$ python3 -q
>>> import numpy as np
>>> import numpy.linalg as la
>>> np.set_printoptions(precision=1, suppress=True, linewidth=120, sign=" ")
>>> rnd = lambda a: np.round(a, 1) + 0
>>> mat = np.loadtxt("w.csv", delimiter=",")
>>> mat
array([[  0.,   4.,   3.,   0.,   0.,   0.,   0.,  12.,  11.,   0.,   3.],
       [  0.,   8.,   0.,   0.,   0.,   0.,  10.,   0.,  27.,   0.,   0.],
       [ 14.,   0.,   4.,   5.,  20.,  15.,   4.,   0.,   0.,  31.,   7.],
       [  0.,  10.,   0.,  13.,   0.,   0.,   0.,   0.,   0.,   0.,   0.],
       [  0.,   4.,   0.,   0.,  13.,   0.,   8.,   0.,  17.,   3.,   0.],
       [  0.,   8.,   0.,   0.,   0.,   4.,   0.,   7.,   0.,   0.,   8.],
       [  0.,  10.,   0.,   0.,   2.,   9.,   0.,   0.,   0.,   0.,   7.],
       [  0.,   8.,   0.,   0.,   0.,   0.,  10.,   0.,  27.,   0.,   0.],
       [  0.,   6.,   0.,   0.,   0.,   0.,   0.,  14.,   1.,   0.,   5.],
       [  0.,   2.,   0.,  12.,   0.,   2.,   0.,  12.,   0.,   0.,   8.],
       [  7.,   0.,   0.,  17.,   0.,   0.,   9.,   1.,   0.,   0.,   0.],
       [ 19.,   0.,  32.,  20.,   0.,   7.,  14.,  34.,   0.,  16.,  15.],
       [  0.,  10.,   0.,   0.,  14.,   0.,   5.,   0.,  23.,   0.,   0.],
       [ 19.,   0.,   0.,  18.,  11.,   0.,  20.,   0.,   0.,   0.,   0.],
       [  0.,   0.,   6.,   0.,   0.,   9.,   0.,  10.,   0.,   8.,  11.],
       [  4.,   0.,  22.,  11.,   0.,   9.,   0.,  31.,   0.,   9.,  17.],
       [  7.,   0.,   5.,   0.,  17.,  11.,   5.,   0.,   0.,  26.,   4.],
       [  9.,   0.,   7.,   0.,   6.,   0.,  20.,   0.,  17.,   7.,   0.],
       [  5.,   0.,   0.,   4.,   5.,   0.,   8.,   0.,   0.,   0.,   0.],
       [  0.,  10.,   0.,   8.,   0.,   0.,   0.,   0.,   0.,   0.,   1.],
       [  6.,   2.,   0.,   5.,  18.,   0.,   8.,   0.,   0.,   0.,   0.],
       [  0.,   0.,   3.,   8.,   0.,  20.,   0.,  10.,   0.,  15.,  21.],
       [  0.,   8.,   0.,   0.,   6.,   0.,  19.,   0.,  27.,   0.,   0.],
       [  0.,   8.,   6.,   0.,   5.,   6.,   0.,   0.,  33.,  13.,   2.],
       [  0.,  10.,   0.,   0.,   0.,   0.,   0.,   7.,  17.,   0.,   0.],
       [  1.,   2.,   1.,   0.,   0.,   0.,  14.,  10.,  17.,   0.,   0.]])
>>> # rows 1 and 7 are equal
>>> idx = mat[:, 4] > np.median(mat[:, 4])
>>> u = mat[idx].mean(axis=0) - mat[~idx].mean(axis=0)
>>> np.argsort(-np.abs(u).round(6), kind="stable")
array([  4,   7,   6,  10,   9,   8,   0,   3,   2,   1,   5])
>>> idx.astype(int)
array([ 0,  0,  1,  0,  1,  0,  1,  0,  0,  0,  0,  0,  1,  1,  0,  0,  1,  1,  1,  0,  1,  0,  1,  1,  0,  0])
>>> ((mat - mat.mean(axis=0)) @ u > 0).astype(int)
array([ 0,  1,  1,  0,  1,  0,  0,  1,  0,  0,  0,  0,  1,  1,  0,  0,  1,  1,  1,  0,  1,  0,  1,  1,  0,  0])
